$ ipython --no-banner

In [1]: import numpy as np

In [2]: np.set_printoptions(precision=1, suppress=True, linewidth=200, floatmode="fixed")

In [3]: arr = np.load("layer10.npy")

In [4]: print(arr)
[[ 4  4  4  4  4  4  4]
 [ 4  8  8  8  8  8  8]
 [ 4  8 12 12 12 12 12]
 [ 4  8 12 16 16 16 16]
 [ 4  8 12 16 20 20 20]
 [ 4  8 12 16 20 24 24]
 [ 4  8 12 16 20 24 28]]

In [5]: O, V = np.linalg.qr(arr[:, :5])[0], np.linalg.qr(arr[:, 5:])[0]

In [6]: sv = np.linalg.svd(O.T @ V, compute_uv=False)

In [7]: print(np.degrees(np.arccos(sv.clip(0, 1))))
[ 3.7 70.6]

In [8]: print(sv)
[1.0 0.3]

In [9]: vec = np.ones(7)

In [10]: for _ in range(4):
    ...:     vec = arr @ vec
    ...:     vec /= np.linalg.norm(vec)
    ...:     print(round(vec @ arr @ vec, 1))
    ...: 
91.4
91.5
91.5
91.5

In [11]: print(round(float(np.linalg.eigvalsh(arr)[-1]), 1))
91.5

In [12]: low = np.linalg.cholesky(arr)

In [13]: print(low)
[[2.0 0.0 0.0 0.0 0.0 0.0 0.0]
 [2.0 2.0 0.0 0.0 0.0 0.0 0.0]
 [2.0 2.0 2.0 0.0 0.0 0.0 0.0]
 [2.0 2.0 2.0 2.0 0.0 0.0 0.0]
 [2.0 2.0 2.0 2.0 2.0 0.0 0.0]
 [2.0 2.0 2.0 2.0 2.0 2.0 0.0]
 [2.0 2.0 2.0 2.0 2.0 2.0 2.0]]

In [14]: print(low @ low.T)
[[ 4.0  4.0  4.0  4.0  4.0  4.0  4.0]
 [ 4.0  8.0  8.0  8.0  8.0  8.0  8.0]
 [ 4.0  8.0 12.0 12.0 12.0 12.0 12.0]
 [ 4.0  8.0 12.0 16.0 16.0 16.0 16.0]
 [ 4.0  8.0 12.0 16.0 20.0 20.0 20.0]
 [ 4.0  8.0 12.0 16.0 20.0 24.0 24.0]
 [ 4.0  8.0 12.0 16.0 20.0 24.0 28.0]]

In [15]: print(np.prod(np.diag(low)) ** 2, round(np.linalg.det(arr), 1))
16384.0 16384.0

In [16]: print(arr / np.sqrt(np.outer(np.diag(arr), np.diag(arr))))
[[1.0 0.7 0.6 0.5 0.4 0.4 0.4]
 [0.7 1.0 0.8 0.7 0.6 0.6 0.5]
 [0.6 0.8 1.0 0.9 0.8 0.7 0.7]
 [0.5 0.7 0.9 1.0 0.9 0.8 0.8]
 [0.4 0.6 0.8 0.9 1.0 0.9 0.8]
 [0.4 0.6 0.7 0.8 0.9 1.0 0.9]
 [0.4 0.5 0.7 0.8 0.8 0.9 1.0]]

In [17]: print(np.linalg.eigvalsh(arr).min() > 0)
True
